$ python -q
>>> import numpy as np
>>> import numpy.linalg as la
>>> np.set_printoptions(precision=1, suppress=True, linewidth=100, sign=" ")
>>> def rd(a):
...     return np.round(a, 1) + 0
... 
>>> rng = np.random.default_rng(8)
>>> A = rng.normal(size=(35, 10)) + 3 * np.array([-1, 3, -7, -2, 6, -3, 5, -3, -7, -9])
>>> rd(A)
array([[ -4.7,   7.7, -22.4,  -6.4,  15.7,  -9.2,  14. ,  -8.1, -20. , -25.6],
       [ -2.2,   8.9, -20.1,  -4.5,  17.3,  -8.4,  15. ,  -7.6, -21.8, -27.3],
       [ -2.6,   9.3, -22.6,  -5.6,  17.9,  -9.2,  14.8,  -8.8, -22.8, -25.4],
       [ -3.9,   6.8, -21.1,  -4.5,  17.5,  -7.4,  16.6,  -9.9, -23.5, -28.2],
       [ -1.8,   8.2, -22.5,  -7.3,  18. ,  -9. ,  15.9,  -8. , -21.9, -27.2],
       [ -4.1,   9.1, -22.2,  -7.2,  20.1,  -9. ,  15.6,  -6.5, -20.2, -27.1],
       [ -2.9,   8.3, -19.9,  -6.3,  19.8,  -9.3,  14.6,  -9.4, -20.4, -26.8],
       [ -1.6,   8.4, -20.7,  -4.1,  17.8,  -8.5,  16.6,  -8.4, -21.6, -29.1],
       [ -0.6,   9.4, -19.7,  -6.5,  19.8,  -8.5,  15. ,  -9.9, -20.6, -27.5],
       [ -3.2,   7.4, -21.5,  -5.8,  16.7,  -8.9,  15.7,  -9.3, -21.6, -27.6],
       [ -2.1,   7.5, -21.3,  -6.4,  18.1,  -9.1,  13.9,  -7. , -20.8, -28.3],
       [ -3.9,   9.1, -20.4,  -7.3,  18.7, -10.4,  14.2,  -8.1, -19.3, -27.1],
       [ -3.3,  10.3, -22.1,  -5.7,  18.2,  -8. ,  15.3,  -9.3, -20.4, -28.1],
       [ -2.2,   8.3, -21.9,  -6.4,  18. ,  -8.3,  14.8,  -8.3, -20. , -27.1],
       [ -4. ,   9.9, -20.7,  -8.1,  17. ,  -8.9,  13.6,  -9.7, -22.7, -26.6],
       [ -2.8,   9.2, -19.6,  -6.4,  17.7,  -7. ,  13.7,  -8.3, -22.3, -26.8],
       [ -0.9,   9.3, -21.8,  -3.6,  17.5,  -9.2,  15.3, -10.3, -19.9, -25.4],
       [ -2.2,   9.3, -21.1,  -5.1,  14.8,  -9.1,  15.3, -11. , -20.6, -27.1],
       [ -3. ,   9.1, -20.4,  -5.5,  17. ,  -9.1,  14.8,  -9. , -21.6, -26. ],
       [ -1.7,  10.5, -19.1,  -4.5,  17.5,  -9.6,  14.6,  -8.4, -21.1, -26. ],
       [ -1.3,   8.6, -20. ,  -6.4,  16.7, -10.3,  14.7, -10.9, -20.5, -25.5],
       [ -4.2,   8.7, -19.5,  -5.7,  18.2,  -9.3,  16. ,  -8.7, -22.1, -29.4],
       [ -5.7,   9.7, -21.3,  -4.6,  18.5, -10.3,  15.3,  -7.8, -21.9, -27.5],
       [ -1.3,   7.3, -22.1,  -4.9,  18.2, -10.1,  13.5,  -8.5, -19.8, -26.2],
       [ -2.6,  10.5, -20.7,  -6.8,  20. , -10.2,  14.9,  -9.1, -19.6, -27.8],
       [ -3.3,   7.2, -20.7,  -5.6,  18.7,  -9.9,  15.2,  -9.9, -21.5, -27.1],
       [ -1.7,   8.6, -20.8,  -6.8,  17.4,  -9.7,  14.8,  -8.2, -22.1, -26.3],
       [ -4. ,   9.3, -21.6,  -6.3,  17.6,  -7.9,  15.2,  -7.9, -21.4, -27.3],
       [ -1.4,   7.3, -21.9,  -6.2,  19.8,  -9.6,  15.8,  -7.4, -21.3, -27.2],
       [ -1.4,   8.4, -22.1,  -5.2,  17.5,  -7.7,  15.5, -10.8, -20.7, -27. ],
       [ -3.7,  10.1, -22.8,  -7.3,  17.5,  -8.2,  13.4,  -9.7, -21.7, -28.5],
       [ -3.4,   7.8, -21.5,  -5.8,  17. ,  -9.9,  14. ,  -9.9, -22.6, -28.2],
       [ -2.9,   8.1, -17.8,  -6.9,  18.4, -10.6,  14.7,  -9.6, -21.1, -25.7],
       [ -3.2,   7.7, -20.9,  -7. ,  17.8,  -7.4,  15.9,  -7.9, -20.5, -27. ],
       [ -4.6,   8.5, -21.5,  -5.3,  19. ,  -8.5,  14.2,  -7.1, -19.6, -27.2]])
>>> C2 = np.cov(A, rowvar=False)
>>> np.argwhere(np.triu(np.abs(np.corrcoef(A.T)) > 0.8, 1))
array([], shape=(0, 2), dtype=int64)
>>> rd(np.corrcoef(A[:, 7], A[:, 6])[0, 1])
np.float64(0.0)
>>> np.argsort(-A.std(axis=0).round(6), kind="stable")
array([ 0,  4,  7,  2,  3,  8,  9,  1,  5,  6])
>>> rd(np.median(A, axis=0))
array([ -2.9,   8.6, -21.1,  -6.2,  17.8,  -9.1,  14.9,  -8.7, -21.1, -27.1])
>>> rd(C2)
array([[ 1.5, -0.1,  0.1,  0.2,  0. ,  0. ,  0.1, -0.4,  0.2,  0.3],
       [-0.1,  1. ,  0.1, -0.1,  0.1,  0. , -0.2, -0.1,  0.1,  0. ],
       [ 0.1,  0.1,  1.3,  0. ,  0.1, -0.2,  0. , -0.2, -0.1,  0.1],
       [ 0.2, -0.1,  0. ,  1.1, -0.3,  0. ,  0.3, -0.2, -0.1,  0. ],
       [ 0. ,  0.1,  0.1, -0.3,  1.3, -0.2,  0.1,  0.5,  0.3, -0.2],
       [ 0. ,  0. , -0.2,  0. , -0.2,  0.8,  0.2,  0.1, -0.2, -0.3],
       [ 0.1, -0.2,  0. ,  0.3,  0.1,  0.2,  0.7,  0. , -0.1, -0.3],
       [-0.4, -0.1, -0.2, -0.2,  0.5,  0.1,  0. ,  1.3,  0.1, -0.1],
       [ 0.2,  0.1, -0.1, -0.1,  0.3, -0.2, -0.1,  0.1,  1.1,  0.2],
       [ 0.3,  0. ,  0.1,  0. , -0.2, -0.3, -0.3, -0.1,  0.2,  1. ]])
>>> other = A / la.norm(A, axis=1)
Traceback (most recent call last):
  File "<python-input-13>", line 1, in <module>
    other = A / la.norm(A, axis=1)
            ~~^~~~~~~~~~~~~~~~~~~~
ValueError: operands could not be broadcast together with shapes (35,10) (35,) 
>>> other = A / la.norm(A, axis=1, keepdims=True)
>>> C2 = other @ other.T
>>> rd(C2[32])
array([ 1.,  1.,  1.,  1.,  1.,  1.,  1.,  1.,  1.,  1.,  1.,  1.,  1.,  1.,  1.,  1.,  1.,  1.,
        1.,  1.,  1.,  1.,  1.,  1.,  1.,  1.,  1.,  1.,  1.,  1.,  1.,  1.,  1.,  1.,  1.])
>>> other = np.array([[4, 3, 1],
...     [3, 4, 0],
...     [2, 3, 0],
...     [1, 0, 2],
...     [3, 5, 2],
...     [5, 4, 5],
...     [2, 4, 2],
...     [0, 5, 3],
...     [4, 4, 0],
...     [4, 3, 3]])
>>> rd(np.einsum("ij->j", A))
array([ -98.4,  303.6, -736.2, -208.1,  627.7, -315.8,  522.6, -308.7, -739.7, -948.3])
>>> la.matrix_rank(np.vstack([A, other.T]))
np.int64(10)
>>> la.matrix_rank(A @ other)
np.int64(3)
>>> u = np.array([-2, -3, 3, 0, 0, -3, 0, -2, 3])
>>> data = np.outer(rng.normal(size=30), u) + 0.3 * rng.normal(size=(30, 9))
>>> rd(data)
array([[-0.2, -0.9,  0.9,  0.7,  0.1, -0.6, -0.2,  0.2,  0.5],
       [-1.3, -1.8,  1.5, -0.1, -0.4, -2. ,  0.2, -1. ,  1.8],
       [ 0.1, -0.4, -0.2,  0.2,  0. , -0.3, -0.8, -0.1,  0.4],
       [ 0.3,  0.6, -0.4,  0.7,  0.2,  0.5, -0.7, -0.4,  0.2],
       [-0.8, -1.2,  1.4,  0. ,  0.2, -1.7,  0.4, -1.3,  1.6],
       [-0.1,  0.1,  0.4, -0.3,  0.2,  0. ,  0.3,  0. , -0.1],
       [-0.2, -0.2,  0.9,  0.1,  0.2, -1. , -0.1, -0.4,  0.5],
       [ 3.1,  4.9, -4.7,  0.6, -0.2,  4.6,  0.3,  3.3, -5.1],
       [ 3.7,  4.8, -4.9, -0.1, -0.2,  4.9, -0.2,  4. , -4.7],
       [-3.5, -5.4,  5.3,  0.3,  0.1, -5.5,  0. , -4. ,  5.7],
       [ 3.3,  4.7, -4.4, -0.1,  0. ,  4.9,  0. ,  3.3, -4.5],
       [-0.9, -1.3,  1.8, -0.1,  0.2, -1.7, -0.1, -1.2,  1.8],
       [-0.7, -0.6,  0.7,  0.2, -0.3, -0.6, -0.2, -0.5,  0.8],
       [-0.6, -0.6,  0.2, -0.3,  0.5, -0.9,  0.3, -0.7,  0.2],
       [ 1.3,  2.4, -2.1, -0.1,  0.3,  1.9,  0.3,  1.5, -2.4],
       [-1.7, -2.7,  3. ,  0.1, -0.1, -3.4,  0.3, -2.3,  3.2],
       [-0.8, -1.3,  1.3,  0.1,  0.6, -1. ,  0.1, -0.6,  1. ],
       [ 1.1,  1.5, -0.8, -0.3,  0.2,  1.1, -0.1,  0.3, -0.7],
       [ 3.2,  4.3, -4.1,  0.6,  0.6,  4.3, -0.8,  3.1, -4.1],
       [ 0.7,  0.6, -1. ,  0.2, -0.1,  0.8,  0.2,  0.5, -1.1],
       [ 1.4,  1.7, -1.8,  0.2, -0.4,  1.7, -0.5,  1.1, -1.7],
       [ 2.5,  3.7, -3.6, -0.1, -0.5,  4.1,  0.1,  2.8, -3.9],
       [-0.9, -1.4,  0.6, -0.1, -0.2, -0.7, -0.6, -0.8,  1.1],
       [-1.2, -1.8,  1.8,  0.2, -0.5, -1.5, -0.1, -1.5,  1.2],
       [-2.2, -2.6,  2.1, -0.4, -0.2, -2.5, -0.2, -2. ,  2.3],
       [-0.3, -0.7,  0.6,  0.4,  0.4, -0.5, -0.1, -0.5,  0.8],
       [ 0.3,  1.3, -1.3,  0. ,  0.1,  0.7,  0.2,  1.1, -0.7],
       [-2.1, -3.6,  3.1, -0.3,  0.2, -3.4, -0.4, -2.2,  3.6],
       [-1.4, -2. ,  1.9, -0.3, -0.3, -2.3,  0.4, -1.7,  2.4],
       [-4.4, -7.1,  7.2,  0. ,  0.5, -6.5, -0.1, -4.8,  7.5]])
>>> Q, Rm = la.qr(data)
>>> rd(Rm)
array([[ 10.4,  15.4, -14.9,   0.3,  -0.3,  15.3,  -0.2,  11. , -15.5],
       [  0. ,  -2.1,   1.8,   0.3,   0.2,  -1.2,  -0.8,  -0.8,   2. ],
       [  0. ,   0. ,   1.9,   0.2,   0.5,  -1. ,   0.4,  -0.8,   1.2],
       [  0. ,   0. ,   0. ,  -1.6,  -0.2,   0. ,   0.6,   0. ,   0.1],
       [  0. ,   0. ,   0. ,   0. ,  -1.6,   0.1,   0.2,   0. ,  -0.2],
       [  0. ,   0. ,   0. ,   0. ,   0. ,  -1.5,   0.2,  -0.4,   0.7],
       [  0. ,   0. ,   0. ,   0. ,   0. ,   0. ,   1.6,   0.5,  -0.7],
       [  0. ,   0. ,   0. ,   0. ,   0. ,   0. ,   0. ,  -1.4,   0.2],
       [  0. ,   0. ,   0. ,   0. ,   0. ,   0. ,   0. ,   0. ,  -1.3]])
>>> Q.shape, Rm.shape
((30, 9), (9, 9))
>>> rd(abs(Rm[0, 0])), rd(la.norm(data[:, 0]))
(np.float64(10.4), np.float64(10.4))
>>> x = np.array([3, 1, 0, 0, 2, 2, 0, 3, 1])
>>> y = data @ x
>>> rd(la.lstsq(data, y)[0])
array([ 3.,  1.,  0.,  0.,  2.,  2.,  0.,  3.,  1.])
>>> y = y + 0.3 * rng.normal(size=30)
>>> rd(y)
array([ -1.8, -11.3,  -1. ,   1.7,  -8.4,   0.5,  -3.7,  27.7,  32.4, -33.3,  29.5,  -8.2,  -5.5,
        -4.9,  12.4, -18.3,  -6.1,   6.9,  28.7,   4.8,  10.3,  22.8,  -7.1, -12.7, -17.7,  -2.7,
         6.3, -19.2, -14.3, -39. ])
>>> b, *_ = la.lstsq(data, y)
>>> [round(float(la.norm(la.solve(data.T @ data + lam * np.eye(9), data.T @ y))), 2) for lam in (0, 1, 10, 100)]
[5.09, 4.17, 2.9, 2.52]
>>> rd(data.T @ (y - data @ b))
array([ 0.,  0.,  0.,  0.,  0.,  0.,  0.,  0.,  0.])
>>> F = np.load("a.npy")
>>> rd(F)
array([[-5.6, -4.3,  5.6,  6.2, -8.7, -6.9, -0.7],
       [-4.4, -2.4,  4.4,  4.1, -5.8, -3.7,  0.3],
       [-4.3, -2.3,  4.3,  3.9, -5.6, -3.5,  0.4],
       [-3.2, -1.2,  3.2,  2.2, -3.3, -1.3,  0.9],
       [-1.7, -0.3,  1.7,  0.7, -1.1,  0.4,  1. ],
       [-1. , -0.2,  1. ,  0.2, -0.4,  0.5,  0.8],
       [ 0. ,  0. ,  0. ,  0. ,  0. ,  0. ,  0. ],
       [ 0. ,  0. ,  0. ,  0. ,  0. ,  0. ,  0. ],
       [ 0.4,  0.4, -0.4,  0. , -0.1, -0.5, -0.5],
       [ 0.7,  1. , -0.7,  0.1, -0.3, -0.9, -0.8],
       [ 0.9, 10.4, -0.9, -0.7, -1.2,  0.6, -0.1],
       [ 0.8, 12.2, -0.8, -1. , -1.1,  1.3,  0.3],
       [ 0.8, 12.6, -0.8, -1.1, -1.1,  1.4,  0.3],
       [ 0.7, 14.3, -0.7, -1.4, -1.1,  2.2,  0.8]])
>>> U, s, vt = la.svd(F)
>>> rd(s)
array([ 27.7,  19.3,   4. ,   0. ,   0. ,   0. ,   0. ])
>>> np.argmax(s[:-1] / (s[1:] + 1e-6)) + 1
np.int64(3)
>>> other = U[:, :3] @ np.diag(s[:3]) @ vt[:3]
>>> la.matrix_rank(other)
np.int64(3)
>>> la.matrix_rank(F, rtol=0.05)
np.int64(3)
>>> rd(np.abs(F - other).max())
np.float64(0.0)
>>> rd(la.norm(F - other, 2)), rd(s[3])
(np.float64(0.0), np.float64(0.0))
>>> d = la.norm(F[:, None] - F[None], axis=-1)
>>> rd(la.norm(F, axis=1))
array([ 15.5,  10.4,  10.1,   6.4,   2.9,   1.8,   0. ,   0.1,   1. ,   1.9,  10.6,  12.4,  12.8,
        14.7])
>>> d.shape
(14, 14)
>>> d.mean(axis=1).argmax()
np.int64(0)
>>> rd(d[:5, :5])
array([[  0. ,   5.5,   5.8,   9.9,  13.8],
       [  5.5,   0. ,   0.4,   4.5,   8.4],
       [  5.8,   0.4,   0. ,   4.1,   8. ],
       [  9.9,   4.5,   4.1,   0. ,   4. ],
       [ 13.8,   8.4,   8. ,   4. ,   0. ]])
>>> np.flatnonzero(d[3] < d.mean() / 2)
array([ 1,  2,  3,  4])
>>> la.matrix_rank(d ** 2)
np.int64(5)
>>> rd(la.norm(F - F.mean(axis=0), axis=1))
array([ 14.1,   9. ,   8.7,   5.4,   3.7,   3.9,   4.1,   4.1,   4.1,   3.9,   8.4,  10.2,  10.6,
        12.4])
>>> d[3].round(6).argsort(kind="stable")[:4]
array([ 3,  4,  2,  1])
